% python3 -q
>>> import numpy as np
>>> import numpy.linalg as la
>>> np.set_printoptions(precision=4, suppress=True, linewidth=160, legacy="1.25")
>>> rd = lambda a: np.round(a, 4) + 0
>>> feats = np.load("data.npy")
>>> print(feats)
[[1 0 0]
 [0 1 0]
 [1 0 1]]
>>> O, Rm = la.qr(feats)
>>> rd(O.T @ O)
array([[1., 0., 0.],
       [0., 1., 0.],
       [0., 0., 1.]])
>>> O.shape, Rm.shape
((3, 3), (3, 3))
>>> rd(np.trace(O @ O.T))
3.0
>>> np.allclose(Rm.T @ Rm, feats.T @ feats)
True
>>> rd(O)
array([[-0.7071,  0.    , -0.7071],
       [ 0.    ,  1.    ,  0.    ],
       [-0.7071,  0.    ,  0.7071]])
>>> rd(np.abs(np.diag(Rm)))
array([1.4142, 1.    , 0.7071])
>>> rd(abs(Rm[0, 0])), rd(la.norm(feats[:, 0]))
(1.4142, 1.4142)
>>> K = np.loadtxt("arr.csv", delimiter=",")
>>> print(K)
[[0. 1.]
 [1. 0.]]
>>> w, vecs = la.eig(K)
>>> np.prod(w)
-1.0
>>> w
array([ 1., -1.])
>>> J = np.load("dump.npy")
>>> J
array([[3, 0, 1],
       [3, 0, 0],
       [3, 0, 0],
       [3, 0, 0],
       [3, 0, 1],
       [3, 0, 1],
       [3, 0, 1],
       [3, 1, 3],
       [3, 0, 1],
       [3, 0, 0],
       [3, 0, 0],
       [3, 0, 0],
       [3, 0, 0],
       [3, 0, 0],
       [3, 0, 0],
       [3, 0, 0],
       [3, 0, 0],
       [3, 0, 0],
       [3, 0, 0],
       [3, 1, 3],
       [3, 0, 0],
       [3, 0, 0],
       [3, 0, 1],
       [3, 0, 1],
       [3, 0, 0]])
>>> other = np.c_[J[:, :1] @ np.array([[1]]), np.array([1, 0, 3, -1, -2, 3, 2, 1, 2, -1, -3, 0, 3, 2, 1, -1, -3, -1, -2, 0, -2, -3, 1, -2, -3])]
>>> other
array([[ 3,  1],
       [ 3,  0],
       [ 3,  3],
       [ 3, -1],
       [ 3, -2],
       [ 3,  3],
       [ 3,  2],
       [ 3,  1],
       [ 3,  2],
       [ 3, -1],
       [ 3, -3],
       [ 3,  0],
       [ 3,  3],
       [ 3,  2],
       [ 3,  1],
       [ 3, -1],
       [ 3, -3],
       [ 3, -1],
       [ 3, -2],
       [ 3,  0],
       [ 3, -2],
       [ 3, -3],
       [ 3,  1],
       [ 3, -2],
       [ 3, -3]])
>>> print(rd(la.norm(other - J @ la.lstsq(J, other)[0], axis=0)))
[0.    9.347]
>>> la.matrix_rank(np.c_[J, other])
4
>>> rd(la.norm(la.qr(J)[0].T @ other, axis=0) ** 2 / ((other ** 2).sum(axis=0) + 1e-12))
array([1.    , 0.1175])
>>> la.matrix_rank(other)
2
>>> x = np.array([1, 2])
>>> rhs = other @ x
>>> b, lr = np.zeros(2), 1 / la.norm(other, 2) ** 2
>>> for i in range(6):
...     b -= lr * other.T @ (other @ b - rhs)
...     if i % 1 == 0: print(i, round(la.norm(other @ b - rhs), 4))
... 
0 11.8448
1 6.7655
2 3.8644
3 2.2073
4 1.2608
5 0.7201
>>> rd(la.cond(other))
1.5271
>>> rd(b)
array([0.9915, 1.9275])
>>> O, Rm = la.qr(J)
>>> rd(np.abs(np.diag(Rm)))
array([15.    ,  1.3565,  2.2067])
>>> rd(Rm)
array([[-15.    ,  -0.4   ,  -2.6   ],
       [  0.    ,   1.3565,   3.6566],
       [  0.    ,   0.    ,   2.2067]])
>>> rd(np.trace(O @ O.T))
3.0
>>> O.shape, Rm.shape
((25, 3), (3, 3))
>>> A = np.load("test5.npy")
>>> A
array([[ 3,  0,  2, -3],
       [-1, -1,  0, -3],
       [ 1,  3, -3,  1],
       [ 2,  0, -1, -3]])
>>> P = np.triu(np.array([[2, 1, 0, 1], [0, 0, 1, 2], [0, 2, 2, 1], [2, 1, 1, 2]]), 1) + np.eye(4)
>>> other = P @ A @ la.inv(P)
>>> print(rd(np.poly(other)))
[  1.   4.  -1. -32.  65.]
>>> rng = np.random.default_rng(612478)
>>> z = rng.permutation(4)
>>> other = A[:, z] * rng.choice([-1, 1], 4)
>>> print(other)
[[ 2  3  0  3]
 [ 0 -1 -1  3]
 [-3  1  3 -1]
 [-1  2  0  3]]
>>> U, _, Vh = la.svd(A.T @ other)
>>> rd(la.lstsq(A, other)[0])
array([[ 0.,  1.,  0.,  0.],
       [ 0.,  0.,  1.,  0.],
       [ 1.,  0.,  0.,  0.],
       [ 0.,  0.,  0., -1.]])
>>> rd(U @ Vh)
array([[ 0.,  1.,  0.,  0.],
       [ 0.,  0.,  1.,  0.],
       [ 1.,  0.,  0.,  0.],
       [ 0.,  0.,  0., -1.]])
